$ python3 -q
>>> import numpy as np
>>> from numpy import linalg as LA
>>> np.set_printoptions(precision=2, suppress=True, linewidth=140)
>>> def rnd(a):
...     return np.round(a, 2) + 0
... 
>>> B = np.array([[2, 0, 0, -1, 0],
...     [0, -2, -1, -1, -1],
...     [1, 1, 0, 3, -1],
...     [-1, -3, 2, -3, 0],
...     [-1, 3, 1, 0, 0],
...     [1, 0, -3, -1, 0],
...     [-3, 0, 2, 0, -3],
...     [-1, -1, -2, 1, -3]])
>>> W0 = np.block([[np.zeros((8, 8)), B], [B.T, np.zeros((5, 5))]])
>>> print(W0)
[[ 0.  0.  0.  0.  0.  0.  0.  0.  2.  0.  0. -1.  0.]
 [ 0.  0.  0.  0.  0.  0.  0.  0.  0. -2. -1. -1. -1.]
 [ 0.  0.  0.  0.  0.  0.  0.  0.  1.  1.  0.  3. -1.]
 [ 0.  0.  0.  0.  0.  0.  0.  0. -1. -3.  2. -3.  0.]
 [ 0.  0.  0.  0.  0.  0.  0.  0. -1.  3.  1.  0.  0.]
 [ 0.  0.  0.  0.  0.  0.  0.  0.  1.  0. -3. -1.  0.]
 [ 0.  0.  0.  0.  0.  0.  0.  0. -3.  0.  2.  0. -3.]
 [ 0.  0.  0.  0.  0.  0.  0.  0. -1. -1. -2.  1. -3.]
 [ 2.  0.  1. -1. -1.  1. -3. -1.  0.  0.  0.  0.  0.]
 [ 0. -2.  1. -3.  3.  0.  0. -1.  0.  0.  0.  0.  0.]
 [ 0. -1.  0.  2.  1. -3.  2. -2.  0.  0.  0.  0.  0.]
 [-1. -1.  3. -3.  0. -1.  0.  1.  0.  0.  0.  0.  0.]
 [ 0. -1. -1.  0.  0.  0. -3. -3.  0.  0.  0.  0.  0.]]
>>> # null space of dimension 3
>>> rank = LA.matrix_rank(W0)
>>> print(rank)
10
>>> N = LA.svd(W0)[2][rank:].T
>>> print(LA.matrix_rank(W0.T @ W0), LA.matrix_rank(W0 @ W0.T))
10 10
>>> print(N.shape)
(13, 3)
>>> print(np.allclose(W0 @ N, 0))
True
